In [1]: import numpy as np

In [2]: np.set_printoptions(suppress=True, linewidth=120)

In [3]: def rnd(a):
   ...:     return np.round(a, 2) + 0
   ...: 

In [4]: W0 = np.load("x.npy")

In [5]: rnd(W0)
Out[5]: 
array([[ 1.  ,  0.  ,  0.  ,  0.  ,  0.  ,  0.  ,  0.  ,  0.  ,  0.  ,  0.  ,  0.  ,  0.  ],
       [ 0.  ,  1.  ,  0.  ,  0.  ,  0.  ,  0.  ,  0.  ,  0.  ,  0.  ,  0.  ,  0.  ,  0.  ],
       [ 0.  ,  0.  ,  1.  ,  0.  ,  0.  ,  0.  ,  0.  ,  0.  ,  0.  ,  0.  ,  0.  ,  0.  ],
       [ 0.  ,  0.  ,  0.  ,  1.  ,  0.  ,  0.  ,  0.  ,  0.  ,  0.  ,  0.  ,  0.  ,  0.  ],
       [ 0.  ,  0.  ,  0.  ,  0.  ,  1.  ,  0.  ,  0.  ,  0.  ,  0.  ,  0.  ,  0.  ,  0.  ],
       [ 0.  ,  0.  ,  0.  ,  0.  ,  0.  ,  0.81, -0.59,  0.  ,  0.  ,  0.  ,  0.  ,  0.  ],
       [ 0.  ,  0.  ,  0.  ,  0.  ,  0.  ,  0.59,  0.81,  0.  ,  0.  ,  0.  ,  0.  ,  0.  ],
       [ 0.  ,  0.  ,  0.  ,  0.  ,  0.  ,  0.  ,  0.  ,  1.  ,  0.  ,  0.  ,  0.  ,  0.  ],
       [ 0.  ,  0.  ,  0.  ,  0.  ,  0.  ,  0.  ,  0.  ,  0.  ,  1.  ,  0.  ,  0.  ,  0.  ],
       [ 0.  ,  0.  ,  0.  ,  0.  ,  0.  ,  0.  ,  0.  ,  0.  ,  0.  ,  1.  ,  0.  ,  0.  ],
       [ 0.  ,  0.  ,  0.  ,  0.  ,  0.  ,  0.  ,  0.  ,  0.  ,  0.  ,  0.  ,  1.  ,  0.  ],
       [ 0.  ,  0.  ,  0.  ,  0.  ,  0.  ,  0.  ,  0.  ,  0.  ,  0.  ,  0.  ,  0.  ,  1.  ]])

In [6]: M2 = W0 / np.linalg.norm(W0, axis=1, keepdims=True)

In [7]: gram = M2 @ M2.T

In [8]: (np.abs(gram) > 0.9).astype(int)
Out[8]: 
array([[1, 0, 0, 0, 0, 0, 0, 0, 0, 0, 0, 0],
       [0, 1, 0, 0, 0, 0, 0, 0, 0, 0, 0, 0],
       [0, 0, 1, 0, 0, 0, 0, 0, 0, 0, 0, 0],
       [0, 0, 0, 1, 0, 0, 0, 0, 0, 0, 0, 0],
       [0, 0, 0, 0, 1, 0, 0, 0, 0, 0, 0, 0],
       [0, 0, 0, 0, 0, 1, 0, 0, 0, 0, 0, 0],
       [0, 0, 0, 0, 0, 0, 1, 0, 0, 0, 0, 0],
       [0, 0, 0, 0, 0, 0, 0, 1, 0, 0, 0, 0],
       [0, 0, 0, 0, 0, 0, 0, 0, 1, 0, 0, 0],
       [0, 0, 0, 0, 0, 0, 0, 0, 0, 1, 0, 0],
       [0, 0, 0, 0, 0, 0, 0, 0, 0, 0, 1, 0],
       [0, 0, 0, 0, 0, 0, 0, 0, 0, 0, 0, 1]])
